$ ipython --no-banner

In [1]: import numpy as np

In [2]: np.set_printoptions(precision=2, suppress=True, linewidth=120, sign=" ")

In [3]: K = np.load("out1.npy")

In [4]: K
Out[4]: 
array([[ 0.67,  0.  ,  0.33,  0.  ,  0.  ],
       [ 0.33,  0.33,  0.  ,  0.  ,  0.33],
       [ 0.  ,  0.  ,  1.  ,  0.  ,  0.  ],
       [ 0.  ,  0.  ,  0.  ,  1.  ,  0.  ],
       [ 0.  ,  0.  ,  0.5 ,  0.  ,  0.5 ]])

In [5]: x0 = np.array([-1, 1, 0, -2, 1])

In [6]: target = K @ x0

In [7]: target
Out[7]: array([-0.67,  0.33,  0.  , -2.  ,  0.5 ])

In [8]: np.linalg.solve(K, target + K[:, 0])
Out[8]: array([ 0.,  1.,  0., -2.,  1.])

In [9]: np.linalg.solve(K.T, K[3])
Out[9]: array([ 0.,  0.,  0.,  1.,  0.])

In [10]: print(np.linalg.solve(K, target))
[-1.  1.  0. -2.  1.]

In [11]: np.linalg.matrix_power(K, 2)
Out[11]: 
array([[ 0.44,  0.  ,  0.56,  0.  ,  0.  ],
       [ 0.33,  0.11,  0.28,  0.  ,  0.28],
       [ 0.  ,  0.  ,  1.  ,  0.  ,  0.  ],
       [ 0.  ,  0.  ,  0.  ,  1.  ,  0.  ],
       [ 0.  ,  0.  ,  0.75,  0.  ,  0.25]])

In [12]: pr = np.eye(5)[4]

In [13]: for _ in range(5):
    ...:     pr = pr @ K
    ...:     print(pr.round(2))
    ...: 
[ 0.   0.   0.5  0.   0.5]
[ 0.    0.    0.75  0.    0.25]
[ 0.    0.    0.88  0.    0.12]
[ 0.    0.    0.94  0.    0.06]
[ 0.    0.    0.97  0.    0.03]

In [14]: T = np.stack([K, -3 * K, K[::-1]])

In [15]: (T @ K.T).shape
Out[15]: (3, 5, 5)

In [16]: T.sum(axis=0)
Out[16]: 
array([[-1.33,  0.  , -0.17,  0.  ,  0.5 ],
       [-0.67, -0.67,  0.  ,  1.  , -0.67],
       [ 0.  ,  0.  , -1.  ,  0.  ,  0.  ],
       [ 0.33,  0.33,  0.  , -2.  ,  0.33],
       [ 0.67,  0.  , -0.67,  0.  , -1.  ]])

In [17]: evals, V = np.linalg.eig(K)

In [18]: round(np.prod(evals), 2)
Out[18]: np.float64(0.11)

In [19]: np.sort(np.linalg.eigvals(K @ K))
Out[19]: array([ 0.11,  0.25,  0.44,  1.  ,  1.  ])

In [20]: np.sort(np.linalg.eigvals(K.T))
Out[20]: array([ 0.33,  0.5 ,  0.67,  1.  ,  1.  ])

In [21]: evals
Out[21]: array([ 0.33,  0.5 ,  0.67,  1.  ,  1.  ])

In [22]: print(K @ V[:, 0] - evals[0] * V[:, 0])
[ 0.  0.  0.  0.  0.]

In [23]: rng = np.random.default_rng(251776)

In [24]: lab = rng.permutation(5)

In [25]: lab
Out[25]: array([ 3,  4,  1,  2,  0])

In [26]: out = K[lab][:, lab]

In [27]: np.allclose(out, K)
Out[27]: False

In [28]: out
Out[28]: 
array([[ 1.  ,  0.  ,  0.  ,  0.  ,  0.  ],
       [ 0.  ,  0.5 ,  0.  ,  0.5 ,  0.  ],
       [ 0.  ,  0.33,  0.33,  0.  ,  0.33],
       [ 0.  ,  0.  ,  0.  ,  1.  ,  0.  ],
       [ 0.  ,  0.  ,  0.  ,  0.33,  0.67]])

In [29]: np.sort(np.abs(np.linalg.eigvals(out)))
Out[29]: array([ 0.33,  0.5 ,  0.67,  1.  ,  1.  ])

In [30]: X = np.array([[-2, -1, 0], [1, 2, 3], [4, 5, 6], [7, 8, 9]])

In [31]: print(X)
[[-2 -1  0]
 [ 1  2  3]
 [ 4  5  6]
 [ 7  8  9]]

In [32]: U, sig, Vh = np.linalg.svd(X)

In [33]: V = Vh[:(sig > 1e-8).sum()]

In [34]: x0 = X[2] + -3 * X[1] + rng.integers(2) * np.eye(3)[0]

In [35]: print(x0)
[ 1. -1. -3.]

In [36]: print(V.T @ V)
[[ 0.83  0.33 -0.17]
 [ 0.33  0.33  0.33]
 [-0.17  0.33  0.83]]

In [37]: print(np.linalg.matrix_rank(np.vstack([X, x0])))
2

In [38]: np.round(X @ np.linalg.pinv(X) @ X, 2) + 0
Out[38]: 
array([[-2., -1.,  0.],
       [ 1.,  2.,  3.],
       [ 4.,  5.,  6.],
       [ 7.,  8.,  9.]])

In [39]: try:
    ...:     np.linalg.inv(X)
    ...: except np.linalg.LinAlgError as e:
    ...:     print(e)
    ...: 
Last 2 dimensions of the array must be square

In [40]: np.linalg.matrix_rank(X, rtol=0.1)
Out[40]: np.int64(2)

In [41]: [round(float(x), 2) for x in np.linalg.svd(X, compute_uv=False)[:3]]
Out[41]: [16.92, 1.94, 0.0]

In [42]: np.argsort(-np.linalg.norm(X, axis=0).round(6), kind="stable")[:3]
Out[42]: array([ 2,  1,  0])

In [43]: m1 = np.loadtxt("sample5.csv", delimiter=",")

In [44]: m1
Out[44]: 
array([[-0.39,  0.15, -0.58, -0.04,  0.47, -0.52],
       [-0.13, -0.02,  0.01, -0.64, -0.63, -0.43],
       [ 0.74,  0.22,  0.19,  0.09,  0.15, -0.58],
       [ 0.52, -0.06, -0.72, -0.28, -0.07,  0.35],
       [ 0.  , -0.34, -0.31,  0.68, -0.51, -0.26],
       [ 0.09, -0.9 ,  0.12, -0.21,  0.32, -0.14]])

In [45]: # orthonormal columns

In [46]: u = np.array([5, 3, 2, 0, 3, 5])

In [47]: out = m1 + np.outer(u, np.eye(6)[1])

In [48]: print(np.linalg.matrix_rank(out - m1))
1

In [49]: print(np.linalg.matrix_rank(np.linalg.inv(out) - np.linalg.inv(m1), tol=1e-8))
1
